$ python3 -q
>>> import numpy as np
>>> np.set_printoptions(suppress=True, linewidth=100)
>>> rd = lambda a: np.round(a, 2) + 0
>>> J = np.loadtxt("case5.csv", delimiter=",")
>>> J
array([[ 1.,  0.,  0.,  0.],
       [ 3.,  1.,  0.,  0.],
       [ 3.,  1.,  1.,  0.],
       [-1., -2., -2.,  1.]])
>>> # triangular, det is the product of the diagonal
>>> vec = np.array([8, 1, 5, 0])
>>> target = J @ vec
>>> target
array([  8.,  25.,  30., -20.])
>>> rd(np.linalg.solve(J, target))
array([8., 1., 5., 0.])
>>> rd(np.linalg.solve(J.T, J[1]))
array([0., 1., 0., 0.])
>>> rng = np.random.default_rng(98)
>>> labels = rng.permutation(4)
>>> labels
array([2, 1, 0, 3])
>>> B = J[labels][:, labels]
>>> np.diag(B)
array([1., 1., 1., 1.])
>>> print(rd(np.sort(np.abs(np.linalg.eigvals(B)))))
[1. 1. 1. 1.]
>>> B
array([[ 1.,  1.,  3.,  0.],
       [ 0.,  1.,  3.,  0.],
       [ 0.,  0.,  1.,  0.],
       [-2., -2., -1.,  1.]])
>>> np.einsum("ij,ji->", B, B)
np.float64(4.0)
>>> np.poly(B)
array([ 1., -4.,  6., -4.,  1.])
>>> u = np.array([0, 2, 2, 2])
>>> B = J + np.outer(u, np.eye(4)[3])
>>> print(rd(np.linalg.det(B) / np.linalg.det(J)), rd(1 + np.linalg.solve(J, u)[3]))
7.0 7.0
>>> np.linalg.matrix_rank(np.linalg.inv(B) - np.linalg.inv(J), tol=1e-8)
np.int64(1)
>>> np.linalg.matrix_rank(B - J)
np.int64(1)
>>> W0 = np.loadtxt("out19.csv", delimiter=",")
>>> W0
array([[ 0.,  8.,  2.,  0., 14.,  0.,  8.,  9.,  0.,  8.,  0.],
       [ 2.,  0.,  0.,  0.,  0., 10.,  0.,  0., 15., 10.,  6.],
       [ 5.,  0.,  3.,  0.,  0., 26.,  0.,  0., 23.,  2., 14.],
       [ 0.,  8.,  0.,  3.,  1.,  0.,  9., 11.,  0.,  0.,  0.],
       [ 3.,  2.,  0.,  9.,  0.,  0.,  3.,  0.,  0., 14.,  0.],
       [ 0.,  0., 10.,  0.,  0., 12.,  0.,  5., 11.,  0.,  7.],
       [10.,  0., 19.,  0.,  0.,  6.,  6.,  3.,  0.,  0.,  4.],
       [13.,  0., 12.,  0.,  0.,  8.,  1.,  0.,  5.,  0.,  5.],
       [ 0.,  0.,  3.,  0.,  0.,  8.,  0.,  6., 12.,  0.,  5.],
       [ 0.,  0.,  0.,  0.,  2., 16.,  0.,  0., 15.,  8.,  9.],
       [ 0.,  2.,  0.,  0.,  0.,  0.,  0.,  5.,  2.,  0.,  1.],
       [ 0.,  0.,  0.,  4.,  0.,  0.,  3.,  0., 10.,  0.,  0.],
       [ 0.,  0.,  0.,  5.,  0.,  0.,  0.,  0.,  8.,  7.,  0.],
       [ 9.,  0., 11.,  0.,  0., 10.,  0.,  0., 12.,  0.,  6.],
       [ 0.,  1.,  0.,  1.,  2.,  4.,  0.,  0.,  9., 14.,  3.],
       [ 3.,  0., 21.,  0.,  8., 20.,  0., 10.,  3.,  0., 11.],
       [ 0.,  5.,  0.,  0.,  0.,  0.,  7., 13.,  0.,  0.,  0.],
       [ 9.,  0.,  0.,  0., 16., 28.,  0.,  0.,  9., 22., 15.],
       [ 0.,  2.,  4.,  1.,  0.,  0.,  8., 11.,  4.,  0.,  0.],
       [17.,  0.,  0.,  7.,  0.,  0.,  3.,  0.,  5.,  6.,  0.],
       [ 0.,  0.,  0.,  0.,  0.,  0.,  0., 10., 11.,  0.,  0.],
       [ 0.,  3.,  0.,  7.,  0.,  0.,  3.,  0.,  1.,  4.,  0.],
       [ 0.,  0.,  1.,  0.,  0.,  6.,  0.,  3.,  8.,  0.,  4.]])
>>> cen = (W0 - W0.mean(axis=0)) / W0.std(axis=0)
>>> rd(cen.std(axis=0))
array([1., 1., 1., 1., 1., 1., 1., 1., 1., 1., 1.])
>>> np.argwhere(np.abs(cen) > 2)
array([[ 0,  1],
       [ 0,  4],
       [ 2,  5],
       [ 2,  8],
       [ 2, 10],
       [ 3,  1],
       [ 3,  6],
       [ 4,  3],
       [ 6,  2],
       [ 7,  0],
       [15,  2],
       [16,  7],
       [17,  4],
       [17,  5],
       [17,  9],
       [17, 10],
       [19,  0]])
>>> coef = np.linalg.lstsq(np.delete(cen, 4, axis=1), cen[:, 4])[0]
>>> rd(1 - np.var(cen[:, 4] - np.delete(cen, 4, axis=1) @ coef))
np.float64(0.83)
>>> rd(coef)
array([ 0.01,  0.38,  0.2 , -0.78,  8.27, -0.42, -0.24, -0.56,  0.53, -8.22])
